$ python3 -q
>>> import numpy as np
>>> import numpy.linalg as la
>>> np.set_printoptions(precision=3, suppress=True, linewidth=160, legacy="1.25")
>>> M = np.loadtxt("layer15.csv", delimiter=",")
>>> print(M)
[[-1.1    0.    -0.2    1.8   -0.8    1.4   -0.352  0.8    2.1    0.1    1.2   -0.2    0.9  ]
 [ 0.6   -1.7    2.7    0.3    0.8   -1.2    8.622  0.4    0.9    0.8   -1.3    0.4   -1.4  ]
 [ 0.3    1.    -2.1   -0.6   -0.6   -0.3   -6.267 -1.6   -0.1    0.9    0.5   -1.4    1.5  ]
 [ 0.5   -1.4   -0.4   -0.5   -1.2   -0.3   -1.601 -1.4    0.4    0.1    0.4    0.6   -2.5  ]
 [-1.3    0.1   -0.6    1.1   -0.9   -0.6   -2.18  -1.3   -0.2   -1.    -1.    -0.6    0.9  ]
 [-0.6   -0.4   -1.8   -0.3    0.1    1.7   -5.671  1.4    0.4   -0.8   -1.1    0.3    1.   ]
 [ 1.1   -1.3   -1.2    0.2    0.5   -0.6   -3.228 -1.7   -0.2    0.1   -0.8   -0.3    1.1  ]
 [ 0.9   -1.3    0.2   -1.5    0.7    2.5   -0.136 -1.     1.1   -1.7    0.4   -0.7    0.2  ]
 [-0.1    1.7   -0.6   -0.1    1.6   -0.9   -2.019 -1.3   -0.4   -0.9   -0.6    0.7   -0.8  ]
 [ 1.7    1.5   -1.1   -0.4   -1.2    0.4   -3.334 -0.8   -0.3   -0.8   -2.2    0.6   -0.1  ]
 [ 0.5    0.4    0.4   -0.6   -0.3    2.1    1.199  1.1    1.    -1.1   -1.3    0.6    0.4  ]
 [ 0.    -1.2   -0.4    0.    -0.4   -0.4   -1.169 -1.3    1.8   -0.8   -0.3   -0.3    0.3  ]
 [-0.3   -0.4   -0.1    0.2   -1.7   -1.9   -0.765 -1.2   -0.7    0.5   -0.3    1.8   -0.6  ]
 [ 1.     0.    -0.4   -1.6   -1.3    0.2   -1.063  0.9   -0.8   -1.4   -0.2    0.     0.2  ]
 [-0.1    0.     0.3   -0.9   -0.2   -0.1    1.142 -0.5   -0.8   -0.7   -0.3   -0.5    0.5  ]
 [-0.2    1.6    0.1    2.    -0.1   -0.5   -0.36  -0.2   -1.2   -1.2   -1.7   -0.5   -1.1  ]
 [ 1.    -0.6    0.4    1.2   -0.3   -0.6    0.988 -0.3    0.5    0.2   -0.4    0.     2.6  ]
 [ 1.1   -0.5   -0.4    1.3   -1.2    0.    -1.648  0.9    0.7    0.9    0.1    1.1   -0.9  ]
 [ 1.1    2.4   -0.4    0.     1.2   -0.1   -1.429  2.2   -0.6   -0.2    1.3    1.1    1.1  ]
 [-2.     0.7    0.3   -0.7   -0.2    0.9    0.799  0.2    1.5   -0.5    1.5   -0.8    2.2  ]
 [ 2.     1.3    0.8   -0.1    0.4    0.6    2.237  0.8   -1.3    0.1    1.4    0.    -0.6  ]
 [-0.1    0.5    0.3   -0.4    0.6   -1.3    1.225  2.1    0.6    0.7    0.5   -2.     0.3  ]
 [-1.1   -1.1    0.    -0.1    0.2   -0.6    0.089  0.6   -1.    -1.4   -0.3   -0.5    0.2  ]
 [ 0.6    1.3    0.    -0.5    2.5    0.    -0.142 -0.5    0.6   -1.7    0.4    1.    -2.3  ]
 [-0.1   -1.1   -0.1   -0.4   -0.5   -0.8   -0.134 -1.3   -1.2   -1.4   -0.3   -0.2    1.8  ]
 [-1.5   -0.7   -1.7    0.2   -1.    -0.6   -4.809  0.8   -1.2    1.4   -0.2    2.     1.4  ]
 [ 0.1   -1.     1.9   -0.5   -1.1    0.     5.496  1.9   -0.5    0.5    0.    -0.5    0.2  ]
 [-0.5    0.9    0.3   -1.5   -1.3   -1.2    1.222 -0.2    0.7   -0.5   -0.7   -0.7   -1.1  ]]
>>> cen = (M - M.mean(axis=0)) / M.std(axis=0)
>>> print(np.argwhere(np.abs(cen) > 2))
[[ 0  3]
 [ 0  8]
 [ 1  2]
 [ 1  6]
 [ 2  2]
 [ 3 12]
 [ 7  5]
 [ 9 10]
 [10  5]
 [12 11]
 [15  3]
 [18  1]
 [19  0]
 [21 11]
 [23  4]
 [23 12]
 [25  9]
 [25 11]
 [26  2]
 [26  6]]
>>> coef = la.lstsq(np.delete(cen, 3, axis=1), cen[:, 3])[0]
>>> print(np.abs(coef).argmax())
2
>>> proj = M @ la.solve(M.T @ M, M.T)
>>> print(np.round(la.eigvalsh(proj), 3) + 0)
[0. 0. 0. 0. 0. 0. 0. 0. 0. 0. 0. 0. 0. 0. 0. 1. 1. 1. 1. 1. 1. 1. 1. 1. 1. 1. 1. 1.]
>>> print(np.round(np.trace(proj), 3))
13.0
>>> print(proj @ M[:, 4])
[-0.8  0.8 -0.6 -1.2 -0.9  0.1  0.5  0.7  1.6 -1.2 -0.3 -0.4 -1.7 -1.3 -0.2 -0.1 -0.3 -1.2  1.2 -0.2  0.4  0.6  0.2  2.5 -0.5 -1.  -1.1 -1.3]
>>> print(np.allclose(proj @ proj, proj))
True
>>> print(np.unravel_index(np.abs(M).argmax(), M.shape))
(1, 6)
>>> print(la.matrix_rank(M))
13
>>> print(M.sum(axis=0))
[  3.5     0.7    -3.8    -2.4    -5.7    -2.2   -13.288  -0.5     1.8    -9.8    -5.3     1.      5.4  ]
>>> print(round(la.norm(M), 3))
24.369
>>> print(np.abs(M).max())
8.622
>>> arr = np.array([[0, 0, 0, 0, 0, 0, 1, 0],
...     [0, 0, 0, 1, 0, 0, 0, 0],
...     [0, 0, 0, 0, 0, 0, 0, 1],
...     [0, 0, 1, 0, 0, 0, 0, 0],
...     [0, 0, 0, 0, 1, 0, 0, 0],
...     [0, 0, 0, 0, 0, 1, 0, 0],
...     [0, 1, 0, 0, 0, 0, 0, 0],
...     [1, 0, 0, 0, 0, 0, 0, 0]])
>>> # orthonormal columns
>>> print(la.svd(arr, compute_uv=False))
[1. 1. 1. 1. 1. 1. 1. 1.]
>>> print(la.norm(arr, axis=0))
[1. 1. 1. 1. 1. 1. 1. 1.]
>>> print(arr @ arr.T)
[[1 0 0 0 0 0 0 0]
 [0 1 0 0 0 0 0 0]
 [0 0 1 0 0 0 0 0]
 [0 0 0 1 0 0 0 0]
 [0 0 0 0 1 0 0 0]
 [0 0 0 0 0 1 0 0]
 [0 0 0 0 0 0 1 0]
 [0 0 0 0 0 0 0 1]]
>>> print(arr[:, 6] @ arr[:, 0])
0
>>> A2 = arr ** -1
Traceback (most recent call last):
  File "<python-input-25>", line 1, in <module>
    A2 = arr ** -1
         ~~~~^^~~~
ValueError: Integers to negative integer powers are not allowed.
>>> A2 = la.inv(arr)
>>> print(round(float(la.cond(arr)), 3))
1.0
>>> print(np.allclose(A2, arr.T))
True
>>> rng = np.random.default_rng(943)
>>> lab = rng.permutation(8)
>>> print(lab)
[1 5 7 2 4 0 6 3]
>>> A2 = arr[lab][:, lab]
>>> print(np.sort(np.abs(la.eigvals(A2))))
[1. 1. 1. 1. 1. 1. 1. 1.]
>>> data = np.loadtxt("run10.csv", delimiter=",")
>>> print(data)
[[ 8.  1.  0.  2. -1.  1. -2.  2. -2. -1.]
 [-2. -8.  2.  0. -2.  2.  1. -2.  1. -2.]
 [ 2.  2. -4.  1.  0.  2. -1.  1. -2. -1.]
 [ 0. -1. -2. -4.  2.  2.  2.  0.  0.  1.]
 [-2. -1.  1.  1. -4.  1. -2.  1.  1.  0.]
 [-1. -1. -1.  0.  1.  4.  0.  2. -2. -1.]
 [-1. -1.  2. -2.  2.  2.  0.  2.  0.  0.]
 [ 0.  0.  2. -2. -1.  0.  1. -4.  0. -1.]
 [ 1.  0. -2.  0.  0.  0. -2. -2.  6. -2.]
 [ 1. -2. -1. -2. -2. -2. -2.  0. -1. -2.]]
>>> print((data + data.T) / 2)
[[ 8.  -0.5  1.   1.  -1.5  0.  -1.5  1.  -0.5  0. ]
 [-0.5 -8.   2.  -0.5 -1.5  0.5  0.  -1.   0.5 -2. ]
 [ 1.   2.  -4.  -0.5  0.5  0.5  0.5  1.5 -2.  -1. ]
 [ 1.  -0.5 -0.5 -4.   1.5  1.   0.  -1.   0.  -0.5]
 [-1.5 -1.5  0.5  1.5 -4.   1.   0.   0.   0.5 -1. ]
 [ 0.   0.5  0.5  1.   1.   4.   1.   1.  -1.  -1.5]
 [-1.5  0.   0.5  0.   0.   1.   0.   1.5 -1.  -1. ]
 [ 1.  -1.   1.5 -1.   0.   1.   1.5 -4.  -1.  -0.5]
 [-0.5  0.5 -2.   0.   0.5 -1.  -1.  -1.   6.  -1.5]
 [ 0.  -2.  -1.  -0.5 -1.  -1.5 -1.  -0.5 -1.5 -2. ]]
>>> print((data - data.T) / 2)
[[ 0.   1.5 -1.   1.   0.5  1.  -0.5  1.  -1.5 -1. ]
 [-1.5  0.   0.   0.5 -0.5  1.5  1.  -1.   0.5  0. ]
 [ 1.   0.   0.   1.5 -0.5  1.5 -1.5 -0.5  0.   0. ]
 [-1.  -0.5 -1.5  0.   0.5  1.   2.   1.   0.   1.5]
 [-0.5  0.5  0.5 -0.5  0.   0.  -2.   1.   0.5  1. ]
 [-1.  -1.5 -1.5 -1.   0.   0.  -1.   1.  -1.   0.5]
 [ 0.5 -1.   1.5 -2.   2.   1.   0.   0.5  1.   1. ]
 [-1.   1.   0.5 -1.  -1.  -1.  -0.5  0.   1.  -0.5]
 [ 1.5 -0.5  0.   0.  -0.5  1.  -1.  -1.   0.  -0.5]
 [ 1.   0.   0.  -1.5 -1.  -0.5 -1.   0.5  0.5  0. ]]
>>> la.determinant(data)
Traceback (most recent call last):
  File "<python-input-38>", line 1, in <module>
    la.determinant(data)
    ^^^^^^^^^^^^^^
AttributeError: module 'numpy.linalg' has no attribute 'determinant'
>>> data.inv()
Traceback (most recent call last):
  File "<python-input-39>", line 1, in <module>
    data.inv()
    ^^^^^^^^
AttributeError: 'numpy.ndarray' object has no attribute 'inv'
>>> print(la.matrix_power(data, 4))
[[ 3197.    35.   583.   325.  -365.  1342.   133.  1075. -3212.  -134.]
 [  790.  6499. -3394.   532.  3470.  -760.  -134.  1738.  -592.  1414.]
 [ -356. -1890.  1278.  -157.  -979.   400.   363.  -491.  -595.  -308.]
 [ -510.  -661.   582.   115.  -115.     8.   -41.   327.   169.    76.]
 [  -93.  1404. -1112.  -339.   693.  -265.    65.  -287.   254.   126.]
 [-1392.   159.   194.  -292.   234.    34.   380.    74.  -470.   292.]
 [ -684.   342.    35.  -114.   202.    29.   -69.   424.   -63.   212.]
 [  174.  1022.  -399.   427.   493.   -71.  -265.   705.  -325.   156.]
 [  946.   284.  -447.   448.    18.  -125.  -592.  -200.  1530.  -292.]
 [ 1290.  2088.  -589.   431.   763.  -279.  -250.   699.  -546.   382.]]
>>> w1 = np.array([[2, 0, 3],
...     [0, 2, 2],
...     [3, 3, 3],
...     [0, 0, 1],
...     [1, 2, 1],
...     [1, 2, 3],
...     [2, 0, 0],
...     [0, 2, 1],
...     [3, 0, 0],
...     [0, 0, 1]])
>>> coef = np.array([0, -1, 0])
>>> H = np.maximum(data @ w1 + coef, 0)
>>> print((H > 0).astype(int))
[[1 1 1]
 [1 0 0]
 [0 0 1]
 [1 0 0]
 [0 0 0]
 [0 1 1]
 [1 1 1]
 [1 0 0]
 [1 0 0]
 [0 0 0]]
>>> print(la.matrix_rank(H))
3
>>> Z = np.array([[-7, 2], [6, -5], [-9, 9]])
>>> print(w1 @ Z)
[[-41  31]
 [ -6   8]
 [-30  18]
 [ -9   9]
 [ -4   1]
 [-22  19]
 [-14   4]
 [  3  -1]
 [-21   6]
 [ -9   9]]
>>> x = np.array([2, -4, -1, -1, -1, -3, 4, 3, -4, -5, 2, 4, 3])
>>> rhs = M @ x
>>> print(la.lstsq(M, rhs)[0])
[ 2. -4. -1. -1. -1. -3.  4.  3. -4. -5.  2.  4.  3.]
>>> rhs = rhs + 0.02 * rng.normal(size=28)
>>> print(rhs)
[-10.795  30.668 -33.251  -7.369  -9.322 -16.81   -7.531  -0.723 -11.856 -13.925   4.141  -5.862   6.701  13.543   9.569  -7.23   11.953  -4.759   6.694
  -2.197  12.944   0.436  15.046  -4.061  18.941  -3.173  29.667  -2.008]
>>> coef, *_ = la.lstsq(M, rhs)
>>> print([round(float(la.norm(la.solve(M.T @ M + lam * np.eye(13), M.T @ rhs))), 2) for lam in (0, 1, 10, 100)])
[11.25, 10.32, 7.22, 3.03]
>>> print(np.round(M.T @ (rhs - M @ coef), 3) + 0)
[0. 0. 0. 0. 0. 0. 0. 0. 0. 0. 0. 0. 0.]
>>> print(coef)
[ 2.006 -3.998 -0.961 -0.996 -1.    -3.007  3.984  3.001 -3.992 -5.001  2.009  3.987  2.993]
>>> x = np.array([1, 3, 2, 0, 0, 3, 1, 3, 3, 3])
>>> rhs = data @ x
>>> coef, lr = np.zeros(10), 1 / la.norm(data, 2) ** 2
>>> for i in range(250):
...     coef -= lr * data.T @ (data @ coef - rhs)
...     if i % 50 == 0: print(i, round(la.norm(data @ coef - rhs), 3))
... 
0 24.852
50 0.898
100 0.13
150 0.079
200 0.078
>>> print(coef)
[0.983 2.803 1.98  0.047 0.294 3.112 0.282 2.572 2.802 3.566]
>>> F = np.load("x.npy")
>>> print(F)
[[ 1 -1  1 -1  1 -1  1 -1]
 [ 1 -1 -1  1 -1  1  1 -1]
 [ 1  1 -1 -1 -1 -1  1  1]
 [ 1 -1  1 -1 -1  1 -1  1]
 [ 1  1 -1 -1  1  1 -1 -1]]
>>> A2 = F[0, 0] * F[1:] - np.outer(F[1:, 0], F[0])
>>> print(A2)
[[ 0  0 -2  2 -2  2  0  0]
 [ 0  2 -2  0 -2  0  0  2]
 [ 0  0  0  0 -2  2 -2  2]
 [ 0  2 -2  0  0  2 -2  0]]
>>> print(F[:, 0] / F[0, 0])
[1. 1. 1. 1. 1.]
>>> def softmax(z):
...     e = np.exp(z - z.max(axis=-1, keepdims=True))
...     return e / e.sum(axis=-1, keepdims=True)
... 
>>> print(softmax(F[1]))
[0.22 0.03 0.03 0.22 0.03 0.22 0.22 0.03]
>>> print(np.round(softmax(10 * F[1]), 3) + 0)
[0.25 0.   0.   0.25 0.   0.25 0.25 0.  ]
>>> print(softmax(F[1] + -1))
[0.22 0.03 0.03 0.22 0.03 0.22 0.22 0.03]
>>> print(softmax(F).sum(axis=1))
[1. 1. 1. 1. 1.]
>>> scores = F @ F.T / np.sqrt(8)
>>> print(softmax(scores))
[[0.809 0.048 0.048 0.048 0.048]
 [0.048 0.809 0.048 0.048 0.048]
 [0.048 0.048 0.809 0.048 0.048]
 [0.048 0.048 0.048 0.809 0.048]
 [0.048 0.048 0.048 0.048 0.809]]
>>> print(softmax(scores)[1] @ F)
[ 1.    -0.809 -0.809  0.618 -0.809  0.809  0.809 -0.809]
>>> print(softmax(scores).round(6).argmax(axis=1))
[0 1 2 3 4]
>>> u, r1 = F[0], F[4]
>>> print(u @ u)
8
>>> pr = (u @ r1) / (u @ u) * u
>>> print((r1 - pr) @ u)
0.0
>>> print(pr)
[ 0. -0.  0. -0.  0. -0.  0. -0.]
>>> print(np.round(la.norm(u + r1) ** 2 + la.norm(u - r1) ** 2, 3))
32.0
